In [1]: import numpy as np

In [2]: import numpy.linalg as la

In [3]: np.set_printoptions(precision=2, suppress=True, linewidth=140)

In [4]: m1 = np.load("out1.npy")

In [5]: print(m1)
[[2 2 2 2]
 [5 2 5 2]
 [2 2 2 2]
 [5 2 5 2]]

In [6]: U, sigma, vt = la.svd(m1)

In [7]: print(np.argmax(sigma[:-1] / (sigma[1:] + 1e-6)) + 1)
2

In [8]: other = U[:, :2] @ np.diag(sigma[:2]) @ vt[:2]

In [9]: print(round(float(np.abs(m1 - other).max()), 2))
0.0

In [10]: print(round(float(la.norm(m1 - other) / la.norm(m1)), 2))
0.0

In [11]: print(la.matrix_rank(other))
2

In [12]: print(la.matrix_rank(m1, rtol=0.05))
2

In [13]: print(round(float(la.norm(m1 - other, 2)), 2), round(float(sigma[2]), 2))
0.0 0.0

In [14]: print(np.round(la.norm(m1, 2) / la.norm(m1), 2))
0.99

In [15]: print(round(np.trace(la.pinv(m1) @ m1), 2))
2.0

In [16]: print(la.lstsq(m1[:-1].T, m1[-1])[2])
2

In [17]: print(np.abs(np.diag(la.qr(m1)[1])) > 1e-9)
[ True  True False False]

In [18]: A = np.load("layer11.npy")

In [19]: print(A)
[[9 6 3]
 [6 4 2]
 [3 2 1]]

In [20]: proj = np.triu(np.array([[2, 2, 1, 1], [2, 1, 1, 0], [0, 2, 1, 0], [0, 1, 2, 2]]), 1) + np.eye(4)

In [21]: other = proj @ m1 @ la.inv(proj)

In [22]: print(np.trace(other), np.trace(m1))
8.0 8

In [23]: print(other)
[[ 19. -28.  28.  -9.]
 [  7. -10.  10.  -3.]
 [  2.  -2.   2.   0.]
 [  5.  -8.   8.  -3.]]

In [24]: U, sigma, vt = la.svd(A)

In [25]: print(np.argmax(sigma[:-1] / (sigma[1:] + 1e-6)) + 1)
1

In [26]: other = U[:, :1] @ np.diag(sigma[:1]) @ vt[:1]

In [27]: print(la.matrix_rank(A, rtol=0.05))
1

In [28]: print(np.round(np.abs(A - other).max(), 2))
0.0

In [29]: E = np.loadtxt("dump.csv", delimiter=",")

In [30]: print(E)
[[ 1.05  2.88  0.88  3.85]
 [-1.76 -2.32 -1.4  -3.81]
 [-3.76 -2.96  1.14  0.89]
 [-1.54 -1.75  1.34 -4.21]
 [-3.95  0.05 -1.15 -2.84]
 [-0.61  4.22  2.58 -0.32]
 [ 3.07  2.89 -0.03 -2.69]
 [ 3.27 -2.3  -0.31 -2.99]
 [-0.63  2.91  4.01 -0.27]
 [-0.48 -1.62  4.7   0.08]
 [-3.76  1.58 -2.88 -0.22]]

In [31]: Xc = E - E.mean(axis=0)

In [32]: vecs = la.svd(Xc)[2][:1]

In [33]: other = Xc - Xc @ vecs.T @ vecs

In [34]: print(la.norm(other, axis=1).round(6).argmax())
7

In [35]: print(other.std(axis=0))
[2.14 1.47 1.85 1.67]

In [36]: print(round(float(la.norm(other) / la.norm(Xc)), 2))
0.76

In [37]: print(np.cov(Xc @ vecs.T, rowvar=False))
10.211216727939583

In [38]: W0 = np.loadtxt("test6.csv", delimiter=",")

In [39]: print(W0)
[[ 0.14  0.14 -0.05 -0.24  0.05 -0.14 -0.14]
 [ 0.14  0.14 -0.05 -0.24  0.05 -0.14 -0.14]
 [-0.05 -0.05  0.02  0.08 -0.02  0.05  0.05]
 [-0.24 -0.24  0.08  0.4  -0.08  0.24  0.24]
 [ 0.05  0.05 -0.02 -0.08  0.02 -0.05 -0.05]
 [-0.14 -0.14  0.05  0.24 -0.05  0.14  0.14]
 [-0.14 -0.14  0.05  0.24 -0.05  0.14  0.14]]

In [40]: print(np.allclose(W0[:-1].T @ la.lstsq(W0[:-1].T, W0[-1])[0], W0[-1]))
True

In [41]: print(la.lstsq(W0[:-1].T, W0[-1])[2])
1

In [42]: print(np.unique(W0.round(6), axis=0).shape)
(5, 7)

In [43]: print(W0 @ la.pinv(W0) @ W0)
[[ 0.14  0.14 -0.05 -0.24  0.05 -0.14 -0.14]
 [ 0.14  0.14 -0.05 -0.24  0.05 -0.14 -0.14]
 [-0.05 -0.05  0.02  0.08 -0.02  0.05  0.05]
 [-0.24 -0.24  0.08  0.4  -0.08  0.24  0.24]
 [ 0.05  0.05 -0.02 -0.08  0.02 -0.05 -0.05]
 [-0.14 -0.14  0.05  0.24 -0.05  0.14  0.14]
 [-0.14 -0.14  0.05  0.24 -0.05  0.14  0.14]]

In [44]: print(round(np.trace(la.pinv(W0) @ W0), 2))
1.0

In [45]: u = np.array([-2, -1, 0])

In [46]: print(np.polyval(u, W0[3]))
[ 0.12  0.12 -0.09 -0.71  0.07 -0.35 -0.35]

In [47]: print(np.convolve(W0[3], u))
[ 0.48  0.71  0.08 -0.87 -0.24 -0.4  -0.71 -0.24  0.  ]

In [48]: rng = np.random.default_rng(6897)

In [49]: z = rng.permutation(7)

In [50]: print(z)
[2 5 1 3 0 6 4]

In [51]: other = W0[z][:, z]

In [52]: print(np.diag(other))
[0.02 0.14 0.14 0.4  0.14 0.14 0.02]

In [53]: print(round(np.trace(other), 2))
1.0

In [54]: print(np.round(np.sort(np.abs(la.eigvals(other))), 2) + 0)
[0. 0. 0. 0. 0. 0. 1.]

In [55]: print(np.allclose(other, W0))
False

In [56]: M = np.array([[-2.4, 1.5, 1.1, 0.8, -0.9, -1.3],
    ...:     [-0.5, 2.4, 0.1, -0.9, -1.8, -0.2],
    ...:     [-0.2, 1.2, -0.3, 0.4, 0.2, -0.3],
    ...:     [-1.6, 0.8, 0.6, -0.4, -0.7, -0.1]])

In [57]: M[3] = M[2] + 0.3 * rng.normal(size=6)

In [58]: print(M)
[[-2.4   1.5   1.1   0.8  -0.9  -1.3 ]
 [-0.5   2.4   0.1  -0.9  -1.8  -0.2 ]
 [-0.2   1.2  -0.3   0.4   0.2  -0.3 ]
 [-0.41  1.12  0.2   0.35  0.62 -0.23]]

In [59]: w1 = np.array([[1, -2, 1],
    ...:     [1, 3, -1],
    ...:     [2, -2, 1],
    ...:     [-1, -3, 2],
    ...:     [-3, 1, -1],
    ...:     [2, 1, 1]])

In [60]: b = np.array([5, 1, -8])

In [61]: hid = np.maximum(M @ w1 + b, 0)

In [62]: print(la.matrix_rank(hid))
2

In [63]: print((hid > 0).astype(int))
[[1 1 0]
 [1 1 0]
 [1 1 0]
 [1 1 0]]

In [64]: Z = np.array([[0, 0, -2], [1, 2, 1], [2, -2, -2]])

In [65]: print(w1 @ Z)
[[  0  -6  -6]
 [  1   8   3]
 [  0  -6  -8]
 [  1 -10  -5]
 [ -1   4   9]
 [  3   0  -5]]

In [66]: print((hid @ Z).round(6).argmax(axis=1))
[1 1 1 1]
